In [1]: import numpy as np

In [2]: from numpy import linalg as LA

In [3]: np.set_printoptions(precision=1, suppress=True, linewidth=200, sign=" ")

In [4]: F = np.load("out19.npy")

In [5]: F
Out[5]: 
array([[ 1,  0,  0,  0,  0],
       [ 1,  1,  0,  0,  0],
       [-1, -2,  1,  0,  0],
       [-1, -1, -2,  1,  0],
       [-2,  2,  0,  1,  1]])

In [6]: # triangular, det is the product of the diagonal

In [7]: np.round(LA.det(2 * F), 1), round(float(LA.det(F)), 1)
Out[7]: (np.float64(32.0), 1.0)

In [8]: round(float(LA.det(F[::-1])), 1)
Out[8]: 1.0

In [9]: A2 = F / LA.norm(F, axis=1, keepdims=True)

In [10]: gram = A2 @ A2.T

In [11]: LA.norm(A2, axis=1)
Out[11]: array([ 1.,  1.,  1.,  1.,  1.])

In [12]: (gram - 2 * np.eye(5)).round(6).argmax(axis=1)
Out[12]: array([ 1,  0,  3,  2,  3])

In [13]: A = np.load("x.npy")

In [14]: A
Out[14]: 
array([[ 0.6,  0.9, -0.4],
       [-1. ,  1.7,  1.4],
       [-1.4,  1.6,  0.6]])

In [15]: np.allclose(A, A.T)
Out[15]: False

In [16]: LA.matrix_power(A, 4)
Out[16]: 
array([[ -8.6,   8. ,   7.7],
       [-30. ,  20.6,  23.4],
       [-20.7,  13.2,  16.2]])

In [17]: np.trace(A)
Out[17]: np.float64(2.9)

In [18]: (A - A.T) / 2
Out[18]: 
array([[ 0. ,  0.9,  0.5],
       [-0.9,  0. , -0.1],
       [-0.5,  0.1,  0. ]])

In [19]: f = np.array([-3, -1, 0])

In [20]: A2 = A + np.outer(f, np.eye(3)[2])

In [21]: round(LA.det(A2) / LA.det(A), 1), np.round(1 + LA.solve(A, f)[2], 1)
Out[21]: (np.float64(1.1), np.float64(1.1))

In [22]: LA.matrix_rank(LA.inv(A2) - LA.inv(A), tol=1e-8)
Out[22]: np.int64(1)

In [23]: A2
Out[23]: 
array([[ 0.6,  0.9, -3.4],
       [-1. ,  1.7,  0.4],
       [-1.4,  1.6,  0.6]])

In [24]: K = np.load("a.npy")

In [25]: K
Out[25]: 
array([[-1.3,  1.4, -1.1],
       [-0.2, -0.6, -1.6],
       [ 0.5,  0.6,  1.9],
       [-0.6, -0.3, -0.2],
       [-0.3,  0.2,  0.8],
       [-0.3, -0.1, -0.6]])

In [26]: A2 = np.c_[K[:, :1] @ np.array([[2]]), np.array([3, 0, 2, 5, 4, 5])]

In [27]: A2
Out[27]: 
array([[-2.6,  3. ],
       [-0.4,  0. ],
       [ 1. ,  2. ],
       [-1.2,  5. ],
       [-0.6,  4. ],
       [-0.6,  5. ]])

In [28]: LA.matrix_rank(np.c_[K, A2])
Out[28]: np.int64(4)

In [29]: np.round(LA.lstsq(K, A2[:, 0])[0], 1) + 0
Out[29]: array([ 2.,  0.,  0.])

In [30]: np.round(LA.norm(A2 - K @ LA.lstsq(K, A2)[0], axis=0), 1) + 0
Out[30]: array([ 0. ,  4.8])

In [31]: LA.matrix_rank(A2)
Out[31]: np.int64(2)

In [32]: x = np.array([0, 3, 0])

In [33]: y = K @ x

In [34]: np.round(LA.pinv(K) @ K, 1) + 0
Out[34]: 
array([[ 1.,  0.,  0.],
       [ 0.,  1.,  0.],
       [ 0.,  0.,  1.]])

In [35]: rng = np.random.default_rng(96657)

In [36]: y = y + 0.1 * rng.normal(size=6)

In [37]: y
Out[37]: array([ 4.2, -1.7,  1.7, -0.8,  0.8, -0.3])

In [38]: c, *_ = LA.lstsq(K, y)

In [39]: c
Out[39]: array([-0.3,  2.8,  0.1])

In [40]: idx = rng.permutation(3)

In [41]: A2 = K[:, idx] * rng.choice([-1, 1], 3)

In [42]: A2
Out[42]: 
array([[ 1.3, -1.1, -1.4],
       [ 0.2, -1.6,  0.6],
       [-0.5,  1.9, -0.6],
       [ 0.6, -0.2,  0.3],
       [ 0.3,  0.8, -0.2],
       [ 0.3, -0.6,  0.1]])

In [43]: left, _, Vh = LA.svd(K.T @ A2)

In [44]: np.round(LA.lstsq(K, A2)[0], 1) + 0
Out[44]: 
array([[-1.,  0.,  0.],
       [ 0.,  0., -1.],
       [ 0.,  1.,  0.]])

In [45]: x = np.array([0, -1, 2])

In [46]: y = K @ x

In [47]: c, lr = np.zeros(3), 1 / LA.norm(K, 2) ** 2

In [48]: for i in range(5):
    ...:     c -= lr * K.T @ (K @ c - y)
    ...:     if i % 1 == 0: print(i, round(LA.norm(K @ c - y), 1))
    ...: 
0 1.0
1 0.8
2 0.8
3 0.7
4 0.6

In [49]: round(float(LA.cond(K)), 1)
Out[49]: 4.4

In [50]: c
Out[50]: array([ 0.7, -0.5,  1.7])

In [51]: arr = np.cumsum(np.array([[-3, -5, -1, 4, -2],
    ...:     [3, -2, 1, -1, 2],
    ...:     [2, -4, -5, 5, 0],
    ...:     [4, 5, -1, 1, -1],
    ...:     [4, -5, -3, -3, 4],
    ...:     [2, -4, 1, 3, 4],
    ...:     [-1, -2, -5, -4, -1],
    ...:     [-5, 2, -5, 1, 2],
    ...:     [-3, -3, -4, -4, -5],
    ...:     [-1, 2, 4, -5, 1]]), axis=0)

In [52]: arr
Out[52]: 
array([[ -3,  -5,  -1,   4,  -2],
       [  0,  -7,   0,   3,   0],
       [  2, -11,  -5,   8,   0],
       [  6,  -6,  -6,   9,  -1],
       [ 10, -11,  -9,   6,   3],
       [ 12, -15,  -8,   9,   7],
       [ 11, -17, -13,   5,   6],
       [  6, -15, -18,   6,   8],
       [  3, -18, -22,   2,   3],
       [  2, -16, -18,  -3,   4]])

In [53]: A2 = np.c_[arr[:, :4] @ np.array([[5, -3, 3, 1], [-4, 3, 4, 0], [5, -4, -4, -5], [-4, -5, 0, -3]]), np.array([5, 1, 1, 3, 3, 2, 4, 3, 0, 4])]

In [54]: A2
Out[54]: 
array([[-16, -22, -25, -10,   5],
       [ 16, -36, -28,  -9,   1],
       [ -3, -59, -18,   3,   1],
       [-12, -57,  18,   9,   3],
       [ 25, -57,  22,  37,   3],
       [ 44, -94,   8,  25,   2],
       [ 38, -57,  17,  61,   4],
       [-24, -21,  30,  78,   3],
       [-31,  15,  25, 107,   0],
       [ -4,  33,  14, 101,   4]])

In [55]: np.round(LA.lstsq(arr, A2[:, 0])[0], 1) + 0
Out[55]: array([ 5., -4.,  5., -4.,  0.])

In [56]: LA.matrix_rank(A2)
Out[56]: np.int64(5)

In [57]: LA.matrix_rank(np.c_[arr, A2])
Out[57]: np.int64(6)

In [58]: np.round(LA.norm(A2 - arr @ LA.lstsq(arr, A2)[0], axis=0), 1) + 0
Out[58]: array([ 0. ,  0. ,  0. ,  0. ,  5.7])

In [59]: LA.norm(LA.qr(arr)[0].T @ A2, axis=0) ** 2 / ((A2 ** 2).sum(axis=0) + 1e-12)
Out[59]: array([ 1. ,  1. ,  1. ,  1. ,  0.6])
